% python3 -q
>>> import numpy as np
>>> np.set_printoptions(suppress=True, linewidth=100)
>>> W0 = np.loadtxt("layer14.csv", delimiter=",")
>>> W0
array([[ -4.,  -9.,  -2.],
       [ -7.,  -5.,  -6.],
       [ -5.,  -9.,  -4.],
       [ -6.,  -9.,  -5.],
       [-15.,  -3.,  -3.],
       [-13.,  -5.,   4.],
       [-17.,  -8.,   6.],
       [-25.,  -1.,   1.],
       [-21.,  -2.,   1.],
       [-12.,   2.,   5.],
       [-20.,  -7.,  -3.],
       [-28.,   2.,  -6.],
       [-29.,  -3.,  -8.],
       [-24.,   3., -12.],
       [-27.,   7., -12.],
       [-36.,   6.,  -6.],
       [-35.,   3.,  -1.],
       [-33.,  -4.,  -6.],
       [-42., -12.,  -3.],
       [-40., -17.,  -7.],
       [-41., -10., -15.],
       [-44.,  -3., -23.],
       [-41.,   5., -16.],
       [-50.,   5., -23.],
       [-41.,  12., -22.],
       [-35.,  10., -15.],
       [-33.,  19., -19.],
       [-27.,  18., -25.],
       [-36.,  24., -19.],
       [-38.,  25., -23.],
       [-37.,  32., -22.],
       [-30.,  25., -24.],
       [-26.,  16., -32.],
       [-26.,  22., -27.],
       [-20.,  14., -29.],
       [-23.,   7., -37.],
       [-29.,   3., -31.],
       [-24.,   0., -36.],
       [-16.,  -5., -43.],
       [-19.,  -8., -51.],
       [-26.,  -9., -46.],
       [-17.,  -4., -42.],
       [ -8.,  -8., -33.],
       [ -5.,   0., -30.],
       [ -6.,  -1., -30.]])
>>> lab = W0[:, 2] > np.median(W0[:, 2])
>>> r0 = W0[lab].mean(axis=0) - W0[~lab].mean(axis=0)
>>> lab.astype(int)
array([1, 1, 1, 1, 1, 1, 1, 1, 1, 1, 1, 1, 1, 1, 1, 1, 1, 1, 1, 1, 1, 0, 0, 0, 0, 1, 0, 0, 0, 0, 0,
       0, 0, 0, 0, 0, 0, 0, 0, 0, 0, 0, 0, 0, 0])
>>> np.argsort(-np.abs(r0).round(6), kind="stable")
array([2, 1, 0])
>>> ((W0 - W0.mean(axis=0)) @ r0 > 0).astype(int)
array([1, 1, 1, 1, 1, 1, 1, 1, 1, 1, 1, 1, 1, 1, 1, 1, 1, 1, 1, 1, 1, 0, 0, 0, 0, 0, 0, 0, 0, 0, 0,
       0, 0, 0, 0, 0, 0, 0, 0, 0, 0, 0, 0, 0, 0])
>>> C2 = W0.T @ W0
>>> np.linalg.matrix_rank(C2)
np.int64(3)
>>> np.round(np.linalg.svd(W0, compute_uv=False) ** 2, 1)
array([51029.7,  8461.8,  5259.5])
>>> np.diag(C2)
array([35259.,  6172., 23320.])
>>> np.trace(C2), (W0 ** 2).sum()
(np.float64(64751.0), np.float64(64751.0))
>>> (W0 @ W0.T).shape
(45, 45)
>>> Xs = W0 - W0.mean(axis=0)
>>> Uu, s, Vt = np.linalg.svd(Xs, full_matrices=False)
>>> (np.sign(Uu[:, 0]) == np.sign(Uu[0, 0])).astype(int)
array([1, 1, 1, 1, 1, 1, 1, 1, 1, 1, 1, 1, 1, 1, 1, 1, 1, 1, 1, 1, 1, 0, 0, 0, 0, 0, 0, 0, 0, 0, 0,
       0, 0, 0, 0, 0, 0, 0, 0, 0, 0, 0, 0, 0, 0])
>>> np.round((s ** 2).sum() ** 2 / (s ** 4).sum(), 1)
np.float64(2.6)
>>> np.round(s ** 2 / (s ** 2).sum(), 1)
array([0.5, 0.3, 0.2])
>>> Xs = W0 - W0.mean(axis=0)
>>> evecs = np.linalg.svd(Xs)[2][:1]
>>> out = Xs - Xs @ evecs.T @ evecs
>>> np.linalg.norm(out, axis=1).round(6).argmax()
np.int64(39)
>>> m1 = np.load("block2.npy")
>>> m1
array([[-4,  2, -4,  2, -4,  2],
       [ 2,  3,  2,  3,  2,  3],
       [-4,  0, -4,  0, -4,  0],
       [-4,  2, -4,  2, -4,  2],
       [ 2,  3,  2,  3,  2,  3],
       [-4,  0, -4,  0, -4,  0]])
>>> # row 3 repeats row 0
>>> Uu, s, Vt = np.linalg.svd(m1)
>>> np.argmax(s[:-1] / (s[1:] + 1e-6)) + 1
np.int64(2)
>>> s.round(1) + 0
array([14.7,  8.8,  0. ,  0. ,  0. ,  0. ])
>>> out = Uu[:, :2] @ np.diag(s[:2]) @ Vt[:2]
>>> round(float(np.linalg.norm(m1 - out, 2)), 1), round(float(s[2]), 1)
(0.0, 0.0)
>>> round(float(np.abs(m1 - out).max()), 1)
0.0
>>> [round(float(x), 1) for x in np.linalg.svd(m1, compute_uv=False)[:3]]
[14.7, 8.8, 0.0]
>>> np.linalg.matrix_rank(m1, rtol=0.1)
np.int64(2)
>>> np.linalg.cond(m1) > 100
np.True_
>>> def softmax(z):
...     e = np.exp(z - z.max(axis=-1, keepdims=True))
...     return e / e.sum(axis=-1, keepdims=True)
... 
>>> np.round(softmax(m1).sum(axis=1), 1)
array([1., 1., 1., 1., 1., 1.])
>>> np.round(softmax(m1[4]), 1)
array([0.1, 0.2, 0.1, 0.2, 0.1, 0.2])
>>> S = m1 @ m1.T / np.sqrt(6)
>>> np.round(softmax(S), 1) + 0
array([[0.5, 0. , 0. , 0.5, 0. , 0. ],
       [0. , 0.5, 0. , 0. , 0.5, 0. ],
       [0.2, 0. , 0.2, 0.2, 0. , 0.2],
       [0.5, 0. , 0. , 0.5, 0. , 0. ],
       [0. , 0.5, 0. , 0. , 0.5, 0. ],
       [0.2, 0. , 0.2, 0.2, 0. , 0.2]])
>>> np.round(softmax(S)[4] @ m1, 1)
array([2., 3., 2., 3., 2., 3.])
>>> np.round(softmax(S + np.triu(np.full(S.shape, -np.inf), 1)), 1) + 0
array([[1. , 0. , 0. , 0. , 0. , 0. ],
       [0. , 1. , 0. , 0. , 0. , 0. ],
       [0.5, 0. , 0.5, 0. , 0. , 0. ],
       [0.5, 0. , 0. , 0.5, 0. , 0. ],
       [0. , 0.5, 0. , 0. , 0.5, 0. ],
       [0.2, 0. , 0.2, 0.2, 0. , 0.2]])
